$ python3 -q
>>> import numpy as np
>>> np.set_printoptions(suppress=True, linewidth=160)
>>> feats = np.minimum.outer(np.arange(1, 5), np.arange(1, 5)) * 4
>>> feats
array([[ 4,  4,  4,  4],
       [ 4,  8,  8,  8],
       [ 4,  8, 12, 12],
       [ 4,  8, 12, 16]])
>>> rng = np.random.default_rng(8340)
>>> Y = feats + rng.integers(-2, 3, (4, 1)) @ rng.integers(-2, 3, (1, 4))
>>> Y
array([[ 8,  8,  8,  8],
       [ 6, 10, 10, 10],
       [ 8, 12, 16, 16],
       [ 4,  8, 12, 16]])
>>> np.linalg.matrix_rank(Y - feats, tol=1e-8)
np.int64(1)
>>> np.round(np.linalg.norm(feats) ** 2 / np.linalg.norm(feats, 2) ** 2, 3)
np.float64(1.018)
>>> np.linalg.norm(feats, axis=1).argmax()
np.int64(3)
>>> np.round(np.linalg.norm(feats, axis=1), 3)
array([ 8.   , 14.422, 19.183, 21.909])
>>> round(float(np.linalg.norm(feats, 2)), 3)
33.163
>>> E = np.loadtxt("block5.csv", delimiter=",")
>>> print(E)
[[-0.665  0.778  0.778]
 [ 0.092  1.031  1.031]
 [-1.909  0.364  0.364]
 [ 0.786  1.262  1.262]
 [ 2.032  1.677  1.677]
 [-4.348 -0.449 -0.449]
 [ 0.485  1.162  1.162]
 [ 3.583  2.194  2.194]
 [-3.056 -0.019 -0.019]
 [ 2.213  1.738  1.738]
 [-1.198  0.601  0.601]
 [ 0.331  1.11   1.11 ]
 [-0.441  0.853  0.853]
 [ 2.462  1.821  1.821]
 [-2.065  0.312  0.312]
 [-4.795 -0.598 -0.598]
 [ 2.795  1.932  1.932]
 [ 5.059  2.686  2.686]
 [ 4.653  2.551  2.551]
 [-1.626  0.458  0.458]
 [ 3.063  2.021  2.021]
 [-0.295  0.902  0.902]
 [ 0.491  1.164  1.164]
 [ 2.088  1.696  1.696]
 [ 7.319  3.44   3.44 ]
 [ 6.248  3.083  3.083]]
>>> U, sigma, Vh = np.linalg.svd(E, full_matrices=False)
>>> (sigma > 1e-8).sum()
np.int64(2)
>>> print(np.abs(U[:, 0]).round(6).argmax())
24
>>> U.shape, sigma.shape, Vh.shape
((26, 3), (3,), (3, 3))
>>> round(float(np.sqrt((sigma ** 2).sum())), 3), round(np.linalg.norm(E), 3)
(19.852, np.float64(19.852))
>>> ev, evecs = np.linalg.eig(feats)
>>> print(ev.round(3))
[33.163  4.     1.704  1.132]
>>> np.argsort(-np.linalg.norm(E, axis=0).round(6), kind="stable")[:3]
array([0, 1, 2])
>>> print([round(float(x), 3) for x in np.linalg.svd(E, compute_uv=False)[:3]])
[18.984, 5.806, 0.0]
>>> np.linalg.matrix_rank(E, rtol=0.1)
np.int64(2)
>>> f = np.array([3, 0])
>>> np.polyval(f, E[9])
array([6.639, 5.214, 5.214])
>>> np.round(np.cross(E[9, :3], E[5, :3]), 3)
array([ 0.   , -6.563,  6.563])
>>> np.round(np.correlate(E[9], E[5], "full"), 3)
array([ -0.994,  -1.774, -11.183,  -8.337,  -7.557])
>>> data = np.array([[4, -9, 1], [1, 9, 5], [5, 5, 3]])
>>> print(data)
[[ 4 -9  1]
 [ 1  9  5]
 [ 5  5  3]]
>>> Y = data / np.linalg.norm(data, axis=1, keepdims=True)
>>> C2 = Y @ Y.T
>>> C2[0].round(3)
array([ 1.   , -0.703, -0.289])
>>> round(np.degrees(np.arccos(np.clip(C2[0, 2], -1, 1))), 3)
np.float64(106.817)
>>> vec = np.array([2, 1, 2])
>>> np.einsum("ij,j->i", data, vec)
array([ 1, 21, 21])
>>> print(np.linalg.norm(data @ vec) <= np.linalg.norm(data, 2) * np.linalg.norm(vec) + 1e-9)
True
>>> data @ np.ones(3)
array([-4., 15., 13.])
>>> Y = np.linalg.inv(data)
>>> np.round(data @ Y, 3) + 0
array([[1., 0., 0.],
       [0., 1., 0.],
       [0., 0., 1.]])
>>> round(np.linalg.det(data) * np.linalg.det(Y), 3)
np.float64(1.0)
>>> np.round(np.linalg.det(data) * Y, 3)
array([[  2.,  32., -54.],
       [ 22.,   7., -19.],
       [-40., -65.,  45.]])
>>> np.round(np.linalg.inv(Y), 3)
array([[ 4., -9.,  1.],
       [ 1.,  9.,  5.],
       [ 5.,  5.,  3.]])
>>> data @ data
array([[  12, -112,  -38],
       [  38,   97,   61],
       [  40,   15,   39]])
>>> np.linalg.matrix_power(data, 4)
array([[ -5632, -12778,  -8770],
       [  6582,   6068,   6852],
       [  2610,  -2440,    916]])
>>> data.inv()
Traceback (most recent call last):
  File "<python-input-45>", line 1, in <module>
    data.inv()
    ^^^^^^^^
AttributeError: 'numpy.ndarray' object has no attribute 'inv'
>>> np.linalg.determinant(data)
Traceback (most recent call last):
  File "<python-input-46>", line 1, in <module>
    np.linalg.determinant(data)
    ^^^^^^^^^^^^^^^^^^^^^
AttributeError: module 'numpy.linalg' has no attribute 'determinant'
>>> idx = rng.integers(0, 2, 3)
>>> K = np.array([[2, 0, 0], [2, 0, 2], [2, 0, 1]]) * (idx[:, None] == idx)
>>> print(K)
[[2 0 0]
 [0 0 2]
 [0 0 1]]
>>> t3 = np.stack([K, -1 * K, K[::-1]])
>>> t3.sum(axis=0)
array([[0, 0, 1],
       [0, 0, 2],
       [2, 0, 0]])
>>> np.einsum("bij,cij->bc", t3, t3)
array([[ 9, -9,  4],
       [-9,  9, -4],
       [ 4, -4,  9]])
>>> np.round(np.linalg.det(t3), 3)
array([0., 0., 0.])
>>> print(t3.shape)
(3, 3, 3)
>>> (t3 @ K.T).shape
(3, 3, 3)
